$ ipython --no-banner

In [1]: import numpy as np

In [2]: from numpy import linalg as LA

In [3]: np.set_printoptions(precision=3, suppress=True, linewidth=120, sign=" ")

In [4]: def rd(a):
   ...:     return np.round(a, 3) + 0
   ...: 

In [5]: Y = np.array([[5, 1, 3, -2, -4],
   ...:     [-4, 4, 2, -2, -5],
   ...:     [-1, 8, -4, 0, 9],
   ...:     [-7, -8, 8, 1, 4],
   ...:     [3, 1, 0, -7, 7]])

In [6]: Y[-1] = Y[0]

In [7]: mat = Y + 0.1 * np.eye(5)

In [8]: print(mat)
[[ 5.1  1.   3.  -2.  -4. ]
 [-4.   4.1  2.  -2.  -5. ]
 [-1.   8.  -3.9  0.   9. ]
 [-7.  -8.   8.   1.1  4. ]
 [ 5.   1.   3.  -2.  -3.9]]

In [9]: print(rd(LA.norm(mat, 1)), rd(LA.norm(mat, np.inf)))
25.9 28.1

In [10]: print(rd(LA.norm(mat, 2)))
15.264

In [11]: print(mat[4] @ mat[2])
-43.8

In [12]: print(rd(LA.norm(mat, axis=0)))
[ 10.817  12.117  10.06    3.635  12.378]

In [13]: print(rd(LA.eigvals(mat).sum().real))
2.5

In [14]: print(np.argsort(-LA.norm(mat, axis=0).round(6), kind="stable")[:3])
[ 4  1  0]

In [15]: left, sig, vt = LA.svd(mat)

In [16]: print(rd(sig))
[ 15.264  14.268   7.773   5.87    0.013]

In [17]: print(np.argmax(sig[:-1] / (sig[1:] + 1e-6)) + 1)
4

In [18]: Y = left[:, :4] @ np.diag(sig[:4]) @ vt[:4]

In [19]: print(rd(LA.norm(mat - Y, 2)), rd(sig[4]))
0.013 0.013

In [20]: print(LA.matrix_rank(Y))
4

In [21]: print(rd(LA.norm(mat - Y) / LA.norm(mat)))
0.001

In [22]: print(LA.matrix_rank(mat, rtol=0.05))
4

In [23]: print(rd(np.abs(mat - Y).max()))
0.009

In [24]: proj = np.triu(np.array([[1, 3, -3, -1, -3],
    ...:     [0, -3, 3, 1, 1],
    ...:     [3, 0, -3, -3, -2],
    ...:     [-2, -1, -1, -1, -2],
    ...:     [0, 1, -2, -2, -2]]), 1) + np.eye(5)

In [25]: Y = proj @ mat @ LA.inv(proj)

In [26]: print(rd(Y))
[[  -11.9    30.   -122.   -411.  -1170. ]
 [   -9.     48.1  -170.   -570.  -1533. ]
 [   10.      0.     -3.9    -1.     25. ]
 [  -17.     41.   -172.   -568.9 -1562. ]
 [    5.    -14.     60.    197.    539.1]]

In [27]: print(rd(LA.det(Y)))
-131.238

In [28]: A = np.load("data.npy")

In [29]: print(rd(A))
[[ 0.373  0.468  0.067 -0.1  ]
 [ 0.468  0.613  0.132  0.02 ]
 [ 0.067  0.132  0.109  0.274]
 [-0.1    0.02   0.274  0.905]]

In [30]: left, sig, vt = LA.svd(A)

In [31]: vecs = vt[:(sig > 1e-8).sum()]

In [32]: rng = np.random.default_rng(888)

In [33]: x = A[0] + 5 * A[1] + rng.integers(2) * np.eye(4)[1]

In [34]: print(rd(x))
[ 2.715  4.531  0.728  0.002]

In [35]: print(rd(vecs.T @ vecs))
[[ 0.373  0.468  0.067 -0.1  ]
 [ 0.468  0.613  0.132  0.02 ]
 [ 0.067  0.132  0.109  0.274]
 [-0.1    0.02   0.274  0.905]]

In [36]: vals, vecs = LA.eigh(A)

In [37]: x = np.array([-1, 2, 0, 2])

In [38]: print(rd(vecs * np.maximum(vals, 0) @ vecs.T))
[[ 0.373  0.468  0.067 -0.1  ]
 [ 0.468  0.613  0.132  0.02 ]
 [ 0.067  0.132  0.109  0.274]
 [-0.1    0.02   0.274  0.905]]

In [39]: print(rd(np.abs(A).sum(axis=1).max()), rd(np.abs(vals).max()))
1.3 1.0

In [40]: print(rd(x @ A @ x))
5.135

In [41]: print(rd(LA.eigvalsh(A[1:, 1:])))
[ 0.     0.627  1.   ]

In [42]: data = np.load("out0.npy")

In [43]: print(data)
[[  5   5   5   5   5   5   5   5]
 [  5  10  10  10  10  10  10  10]
 [  5  10  15  15  15  15  15  15]
 [  5  10  15  20  20  20  20  20]
 [  5  10  15  20  25  25  25  25]
 [  5  10  15  20  25  30  30  30]
 [  5  10  15  20  25  30  35  35]
 [  5  10  15  20  25  30  35  40]]

In [44]: x = np.ones(8)

In [45]: for _ in range(4):
    ...:     x = data @ x
    ...:     x /= LA.norm(x)
    ...:     print(round(x @ data @ x, 3))
    ...: 
146.638
146.824
146.826
146.826

In [46]: print(rd(x))
[ 0.089  0.175  0.255  0.327  0.387  0.434  0.467  0.483]

In [47]: w1 = np.array([[1, 4, 4], [5, 0, 4], [2, 2, 2], [3, 3, 4], [0, 2, 1]])

In [48]: c = np.array([-3, 4, -2])

In [49]: H = np.maximum(mat @ w1 + c, 0)

In [50]: print(rd(H))
[[  7.1  16.4  16.4]
 [ 11.5   0.    0. ]
 [ 28.2  10.2  27.2]
 [  0.    3.3   0. ]
 [  7.   16.2  16.1]]

In [51]: print((H > 0).mean(axis=0))
[ 0.8  0.8  0.6]

In [52]: W2 = np.array([[-9, -5], [9, 7], [3, 9]])

In [53]: print((H @ W2).round(6).argmax(axis=1))
[ 1  1  1  0  1]

In [54]: X = np.loadtxt("x.csv", delimiter=",")

In [55]: print(X)
[[ 0.002  0.003  0.029 -5.056 -0.147 -0.741]
 [ 0.001 -0.001 -0.019  0.174  0.012  0.176]
 [ 0.006 -0.002  0.049  0.34  -0.129 -0.34 ]
 [ 0.008 -0.001  0.024  2.638  0.018 -1.255]
 [ 0.005  0.001  0.054 -3.043 -0.075 -1.111]
 [-0.005  0.     0.013 -3.919 -0.1    0.119]
 [ 0.007  0.002  0.027 -5.793  0.05  -1.64 ]
 [-0.01   0.002  0.028  5.708 -0.076 -1.388]
 [ 0.005 -0.001 -0.008  1.56   0.13   0.155]
 [ 0.     0.    -0.07   1.752  0.106 -0.965]
 [-0.003  0.    -0.03  -5.626  0.256  0.554]
 [-0.009  0.003 -0.012  3.134  0.123 -2.041]
 [ 0.001  0.004 -0.014 -0.527  0.208  0.588]
 [-0.015 -0.001 -0.077 -1.802 -0.156 -1.039]]

In [56]: print(rd(np.sort(np.abs(LA.eigvals(mat)))))
[  0.1     2.088   7.551   7.551  11.025]

In [57]: print((mat + mat.T) / 2)
[[ 5.1 -1.5  1.  -4.5  0.5]
 [-1.5  4.1  5.  -5.  -2. ]
 [ 1.   5.  -3.9  4.   6. ]
 [-4.5 -5.   4.   1.1  1. ]
 [ 0.5 -2.   6.   1.  -3.9]]

In [58]: print((mat - mat.T) / 2)
[[ 0.   2.5  2.   2.5 -4.5]
 [-2.5  0.  -3.   3.  -3. ]
 [-2.   3.   0.  -4.   3. ]
 [-2.5 -3.   4.   0.   3. ]
 [ 4.5  3.  -3.  -3.   0. ]]

In [59]: def softmax(z):
    ...:     e = np.exp(z - z.max(axis=-1, keepdims=True))
    ...:     return e / e.sum(axis=-1, keepdims=True)
    ...: 

In [60]: print(rd(softmax(X[8])))
[ 0.1    0.099  0.099  0.473  0.113  0.116]

In [61]: print(rd(softmax(X[8] + 4)))
[ 0.1    0.099  0.099  0.473  0.113  0.116]

In [62]: att = X @ X.T / np.sqrt(6)

In [63]: print(rd(softmax(att)[8] @ X))
[-0.006  0.001  0.014  4.31  -0.02  -1.267]

In [64]: Ac = X - X.mean(axis=0)

In [65]: vecs = LA.svd(Ac)[2][:2]

In [66]: Y = Ac - Ac @ vecs.T @ vecs

In [67]: print(rd((Ac @ vecs.T).std(axis=0)))
[ 3.453  0.78 ]

In [68]: print(rd(Y.std(axis=0)))
[ 0.007  0.002  0.038  0.001  0.121  0.007]

In [69]: print(rd(LA.norm(Y) / LA.norm(Ac)))
0.036

In [70]: M = np.loadtxt("run15.csv", delimiter=",")

In [71]: print(rd(M))
[[ 0.444  0.111  0.222  0.222]
 [ 0.     0.75   0.25   0.   ]
 [ 0.143  0.286  0.143  0.429]
 [ 0.     0.333  0.333  0.333]]

In [72]: Y = M + rng.integers(-2, 3, (4, 3)) @ rng.integers(-2, 3, (3, 4))

In [73]: print(rd(Y))
[[-5.556  6.111  3.222 -3.778]
 [ 6.     0.75   0.25   4.   ]
 [-0.857 -3.714 -0.857  0.429]
 [ 0.     0.333  0.333  0.333]]

In [74]: print(rd(LA.svd(Y - M, compute_uv=False)))
[ 11.531   5.784   0.763   0.   ]

In [75]: print(np.abs(Y - M).sum(axis=1))
[ 19.  10.   6.   0.]

In [76]: x = np.array([1, 1, 0, 1, 2])

In [77]: print((mat @ x).argmax())
2

In [78]: print(rd(mat @ np.ones(5)))
[ 3.1 -4.9 12.1 -1.9  3.1]

In [79]: print(mat * x)
[[  5.1   1.    0.   -2.   -8. ]
 [ -4.    4.1   0.   -2.  -10. ]
 [ -1.    8.   -0.    0.   18. ]
 [ -7.   -8.    0.    1.1   8. ]
 [  5.    1.    0.   -2.   -7.8]]

In [80]: print(rd(np.einsum("ij,j->i", mat, x)))
[ -3.9 -11.9  25.   -5.9  -3.8]

In [81]: print(mat @ np.eye(5)[4])
[-4.  -5.   9.   4.  -3.9]

In [82]: W0 = np.loadtxt("layer10.csv", delimiter=",")

In [83]: print(rd(W0))
[[ 0.92   0.763 -0.605  0.213 -0.003]
 [ 0.763  0.826 -0.407 -0.251 -0.399]
 [-0.605 -0.407  0.565 -0.012 -0.528]
 [ 0.213 -0.251 -0.012  1.942 -0.063]
 [-0.003 -0.399 -0.528 -0.063  1.747]]

In [84]: rk = LA.matrix_rank(W0)

In [85]: print(rk)
3

In [86]: N = LA.svd(W0)[2][rk:].T

In [87]: print([int(LA.matrix_rank(W0[:, :j + 1])) for j in range(5)])
[1, 2, 3, 3, 3]

In [88]: print([int(LA.matrix_rank(np.delete(W0, i, axis=0))) for i in range(5)])
[3, 3, 3, 3, 3]

In [89]: print([int(LA.matrix_rank(W0[:i])) for i in range(1, len(W0) + 1)])
[1, 2, 3, 3, 3]

In [90]: vals, vecs = LA.eigh(W0)

In [91]: print(rd(LA.eigvalsh(W0 @ W0)))
[ 0.  0.  4.  4.  4.]

In [92]: print(rd(vecs.T @ vecs))
[[ 1.  0.  0.  0.  0.]
 [ 0.  1.  0.  0.  0.]
 [ 0.  0.  1.  0.  0.]
 [ 0.  0.  0.  1.  0.]
 [ 0.  0.  0.  0.  1.]]

In [93]: print(rd(vecs.T @ W0 @ vecs))
[[ 0.  0.  0.  0.  0.]
 [ 0.  0.  0.  0.  0.]
 [ 0.  0.  2.  0.  0.]
 [ 0.  0.  0.  2.  0.]
 [ 0.  0.  0.  0.  2.]]

In [94]: print(rd(vals.sum()), np.trace(W0))
6.0 6.0

In [95]: print(rd(LA.svd(W0, compute_uv=False)))
[ 2.  2.  2.  0.  0.]

In [96]: print(rd(vecs @ np.diag(vals) @ vecs.T))
[[ 0.92   0.763 -0.605  0.213 -0.003]
 [ 0.763  0.826 -0.407 -0.251 -0.399]
 [-0.605 -0.407  0.565 -0.012 -0.528]
 [ 0.213 -0.251 -0.012  1.942 -0.063]
 [-0.003 -0.399 -0.528 -0.063  1.747]]

In [97]: print(rd(vals))
[ 0.  0.  2.  2.  2.]

In [98]: print(rd(LA.eigvalsh(W0 + -1 * np.eye(5))))
[-1. -1.  1.  1.  1.]

In [99]: feats = np.load("a.npy")

In [100]: print(feats)
[[ 2  2  2  3  3  1]
 [ 1  2  2  2  3  3]
 [ 3  1  2  2  2  3]
 [ 3  3  1  2  2  2]
 [ 2  3  3  1  2  2]
 [ 2  2  3  3  1  2]]

In [101]: Y = LA.inv(feats)

In [102]: print(rd(LA.det(feats) * Y))
[[ 20. -84.  72.  20.  20. -32.]
 [-32.  20. -84.  72.  20.  20.]
 [ 20. -32.  20. -84.  72.  20.]
 [ 20.  20. -32.  20. -84.  72.]
 [ 72.  20.  20. -32.  20. -84.]
 [-84.  72.  20.  20. -32.  20.]]

In [103]: print(np.allclose(Y, feats.T))
False

In [104]: print(rd(LA.cond(feats)))
13.0

In [105]: print(rd(LA.slogdet(feats)[0]))
1.0

In [106]: m1 = np.loadtxt("dump.csv", delimiter=",")

In [107]: print(rd(m1))
[[ 0.173  0.173  0.288  0.173]
 [ 0.173  0.173  0.288  0.173]
 [ 0.288  0.288  0.481  0.288]
 [ 0.173  0.173  0.288  0.173]]

In [108]: print((m1 - m1.T) / 2)
[[ 0.  0.  0.  0.]
 [ 0.  0.  0.  0.]
 [ 0.  0.  0.  0.]
 [ 0.  0.  0.  0.]]

In [109]: print(np.trace(m1))
1.0

In [110]: print(rd(LA.matrix_power(m1, 4)))
[[ 0.173  0.173  0.288  0.173]
 [ 0.173  0.173  0.288  0.173]
 [ 0.288  0.288  0.481  0.288]
 [ 0.173  0.173  0.288  0.173]]

In [111]: print(np.allclose(m1 @ m1.T, m1.T @ m1))
True

In [112]: print(rd(np.abs(LA.eigvals(m1)).max()))
1.0
